% ipython --no-banner

In [1]: import numpy as np

In [2]: np.set_printoptions(precision=2, suppress=True, linewidth=160, sign=" ")

In [3]: feats = np.array([[6.0, 5.0, 5.0, 5.0, 5.0, 5.0, 0.0],
   ...:     [5.0, 6.0, 5.0, 5.0, 5.0, 5.0, 0.0],
   ...:     [5.0, 5.0, 6.0, 5.0, 5.0, 5.0, 0.0],
   ...:     [5.0, 5.0, 5.0, 6.0, 5.0, 5.0, 0.0],
   ...:     [5.0, 5.0, 5.0, 5.0, 6.0, 5.0, 0.0],
   ...:     [5.0, 5.0, 5.0, 5.0, 5.0, 6.0, 0.0],
   ...:     [0.0, 0.0, 0.0, 0.0, 0.0, 0.0, 6.0]])

In [4]: rng = np.random.default_rng(2867)

In [5]: lab = rng.permutation(7)

In [6]: B = feats[:, lab] * rng.choice([-1, 1], 7)

In [7]: B
Out[7]: 
array([[ 5.,  5.,  6., -0.,  5., -5., -5.],
       [ 5.,  5.,  5., -0.,  6., -5., -5.],
       [ 5.,  6.,  5., -0.,  5., -5., -5.],
       [ 6.,  5.,  5., -0.,  5., -5., -5.],
       [ 5.,  5.,  5., -0.,  5., -6., -5.],
       [ 5.,  5.,  5., -0.,  5., -5., -6.],
       [ 0.,  0.,  0., -6.,  0., -0., -0.]])

In [8]: left, _, Vt = np.linalg.svd(feats.T @ B)

In [9]: np.round(left @ Vt, 2) + 0
Out[9]: 
array([[ 0.,  0.,  1.,  0.,  0.,  0.,  0.],
       [ 0.,  0.,  0.,  0.,  1.,  0.,  0.],
       [ 0.,  1.,  0.,  0.,  0.,  0.,  0.],
       [ 1.,  0.,  0.,  0.,  0.,  0.,  0.],
       [ 0.,  0.,  0.,  0.,  0., -1.,  0.],
       [ 0.,  0.,  0.,  0.,  0.,  0., -1.],
       [ 0.,  0.,  0., -1.,  0.,  0.,  0.]])

In [10]: np.round(np.linalg.lstsq(feats, B)[0], 2) + 0
Out[10]: 
array([[ 0.,  0.,  1.,  0.,  0.,  0.,  0.],
       [ 0.,  0.,  0.,  0.,  1.,  0.,  0.],
       [ 0.,  1.,  0.,  0.,  0.,  0.,  0.],
       [ 1.,  0.,  0.,  0.,  0.,  0.,  0.],
       [ 0.,  0.,  0.,  0.,  0., -1.,  0.],
       [ 0.,  0.,  0.,  0.,  0.,  0., -1.],
       [ 0.,  0.,  0., -1.,  0.,  0.,  0.]])

In [11]: B = np.array([[7, 0, 3],
    ...:     [6, 4, 9],
    ...:     [9, 2, 8],
    ...:     [8, 9, 7],
    ...:     [0, 6, 8],
    ...:     [3, 1, 3],
    ...:     [0, 9, 2]])

In [12]: np.einsum("ik,kj->ij", feats, B)
Out[12]: 
array([[ 172.,  110.,  193.],
       [ 171.,  114.,  199.],
       [ 174.,  112.,  198.],
       [ 173.,  119.,  197.],
       [ 165.,  116.,  198.],
       [ 168.,  111.,  193.],
       [   0.,   54.,   12.]])

In [13]: np.einsum("ij->j", feats)
Out[13]: array([ 31.,  31.,  31.,  31.,  31.,  31.,   6.])

In [14]: O, Rm = np.linalg.qr(feats)

In [15]: np.round(np.trace(O @ O.T), 2)
Out[15]: np.float64(7.0)

In [16]: vec = np.array([1, -2, 1, 2, 0, -1, -2])

In [17]: target = feats @ vec

In [18]: target
Out[18]: array([  6.,   3.,   6.,   7.,   5.,   4., -12.])

In [19]: np.round(np.linalg.solve(feats, target + feats[:, 2]), 2) + 0
Out[19]: array([ 1., -2.,  2.,  2.,  0., -1., -2.])

In [20]: np.round(np.linalg.solve(feats, target), 2) + 0
Out[20]: array([ 1., -2.,  1.,  2.,  0., -1., -2.])

In [21]: np.round(np.linalg.solve(feats.T, feats[3]), 2) + 0
Out[21]: array([ 0.,  0.,  0.,  1.,  0.,  0.,  0.])

In [22]: np.sort(np.linalg.eigvals(feats).real)
Out[22]: array([  1.,   1.,   1.,   1.,   1.,   6.,  31.])

In [23]: X = np.load("layer13.npy")

In [24]: X
Out[24]: 
array([[ 3,  0,  3,  1,  4,  5,  0,  1,  4],
       [ 5,  4,  5,  2,  4,  1,  4,  4,  3],
       [ 5,  0,  0,  2,  5,  5,  1,  0,  5],
       [ 2,  3,  5,  2,  4,  1,  2,  0,  3],
       [ 0,  5,  1,  1,  1,  5,  5,  5,  1],
       [ 4,  4,  2,  0,  4,  2,  5,  5,  4],
       [ 2,  2,  4,  5,  3,  0,  3,  5,  1],
       [ 1,  1,  2,  0,  4,  1,  0,  4,  3],
       [ 3,  3,  4,  3,  0,  2,  3,  3,  0],
       [ 1,  2,  3,  1,  5,  1,  2,  5,  5]])

In [25]: hat = X @ np.linalg.solve(X.T @ X, X.T)

In [26]: np.trace(hat)
Out[26]: np.float64(9.0)

In [27]: np.round(np.linalg.eigvalsh(hat), 2) + 0
Out[27]: array([ 0.,  1.,  1.,  1.,  1.,  1.,  1.,  1.,  1.,  1.])

In [28]: np.round(hat @ X[:, 7], 2) + 0
Out[28]: array([ 1.,  4.,  0.,  0.,  5.,  5.,  5.,  4.,  3.,  5.])
